$ python -q
>>> import numpy as np
>>> import numpy.linalg as la
>>> np.set_printoptions(precision=2, suppress=True, linewidth=120, legacy="1.25")
>>> M = np.array([[0, 1, 1, 1], [1, 0, 1, 1], [1, 1, 0, 1], [1, 1, 1, 0]])
>>> theta = np.radians(30)
>>> r_ = np.eye(4)
>>> r_[2, 2] = r_[0, 0] = np.cos(theta)
>>> r_[2, 0], r_[0, 2] = -np.sin(theta), np.sin(theta)
>>> r_
array([[ 0.87,  0.  ,  0.5 ,  0.  ],
       [ 0.  ,  1.  ,  0.  ,  0.  ],
       [-0.5 ,  0.  ,  0.87,  0.  ],
       [ 0.  ,  0.  ,  0.  ,  1.  ]])
>>> other = M @ r_.T
>>> np.abs(other - M).max(axis=0)
array([0.5 , 0.  , 0.63, 0.  ])
>>> np.allclose(M @ M.T, other @ other.T)
True
>>> np.kron(np.eye(2, dtype=int), M)
array([[0, 1, 1, 1, 0, 0, 0, 0],
       [1, 0, 1, 1, 0, 0, 0, 0],
       [1, 1, 0, 1, 0, 0, 0, 0],
       [1, 1, 1, 0, 0, 0, 0, 0],
       [0, 0, 0, 0, 0, 1, 1, 1],
       [0, 0, 0, 0, 1, 0, 1, 1],
       [0, 0, 0, 0, 1, 1, 0, 1],
       [0, 0, 0, 0, 1, 1, 1, 0]])
>>> np.round(np.poly(M), 2) + 0
array([ 1.,  0., -6., -8., -3.])
>>> round(la.det(2 * M), 2), np.round(la.det(M), 2)
(-48.0, -3.0)
>>> vals, V = la.eigh(M)
>>> x = np.array([3, -3, -2, -1])
>>> np.abs(M).sum(axis=1).max(), np.abs(vals).max()
(3, 3.0)
>>> x @ M @ x
-14
>>> round(float(x @ M @ x / (x @ x)), 2), vals[0], vals[-1]
(-0.61, -1.0, 3.0)
>>> V * np.abs(vals) @ V.T
array([[1.5, 0.5, 0.5, 0.5],
       [0.5, 1.5, 0.5, 0.5],
       [0.5, 0.5, 1.5, 0.5],
       [0.5, 0.5, 0.5, 1.5]])
>>> vals, V = la.eig(M)
>>> np.sort(la.eigvals(la.inv(M)))
array([-1.  -0.j, -1.  +0.j, -1.  +0.j,  0.33+0.j])
>>> np.sort(la.eigvals(M.T))
array([-1., -1., -1.,  3.])
>>> round(float(np.prod(vals)), 2)
-3.0
>>> W0 = np.array([[-1, 4, -7], [-7, 2, -7], [7, 6, 1]])
>>> W0
array([[-1,  4, -7],
       [-7,  2, -7],
       [ 7,  6,  1]])
>>> (W0 + W0.T) / 2
array([[-1. , -1.5,  0. ],
       [-1.5,  2. , -0.5],
       [ 0. , -0.5,  1. ]])
>>> (W0 - W0.T) / 2
array([[ 0. ,  5.5, -7. ],
       [-5.5,  0. , -6.5],
       [ 7. ,  6.5,  0. ]])
>>> np.allclose(W0, W0.T)
False
>>> assert W0 == W0.T
Traceback (most recent call last):
  File "<python-input-30>", line 1, in <module>
    assert W0 == W0.T
           ^^^^^^^^^^
ValueError: The truth value of an array with more than one element is ambiguous. Use a.any() or a.all()
>>> W0 @ W0
array([[-76, -38, -28],
       [-56, -66,  28],
       [-42,  46, -90]])
>>> np.sort(np.abs(la.eigvals(W0)))
array([ 1.53, 10.83, 10.83])
>>> np.round(np.abs(la.eigvals(W0)).max(), 2)
10.83
>>> np.trace(W0)
2
>>> r0 = np.array([-1, -1, 0])
>>> other = W0 + np.outer(r0, np.eye(3)[1])
>>> round(float(la.det(other) / la.det(W0)), 2), round(float(1 + la.solve(W0, r0)[1]), 2)
(0.97, 0.97)
>>> la.matrix_rank(la.inv(other) - la.inv(W0), tol=1e-8)
1
>>> X = np.loadtxt("arr.csv", delimiter=",")
>>> X
array([[-0.28, -0.34,  2.97],
       [-0.16,  2.45, -1.72],
       [-0.51,  2.81,  0.92],
       [-0.43,  0.74,  2.88],
       [ 0.54, -2.24, -1.92],
       [ 0.38, -2.94,  0.46],
       [ 0.08,  1.47, -2.62],
       [ 0.13, -2.32,  1.9 ],
       [-0.12,  2.29, -1.93],
       [ 0.41, -0.59, -2.91],
       [-0.43,  2.97, -0.02],
       [-0.02, -1.75,  2.43],
       [-0.44,  2.97,  0.1 ],
       [-0.12,  2.31, -1.92],
       [-0.37,  0.29,  2.96],
       [-0.42,  0.63,  2.9 ],
       [-0.44,  0.83,  2.85],
       [-0.44,  2.97,  0.04],
       [ 0.45, -0.9 , -2.83],
       [-0.48,  1.19,  2.71]])
>>> D = la.norm(X[:, None] - X[None], axis=-1)
>>> D.shape
(20, 20)
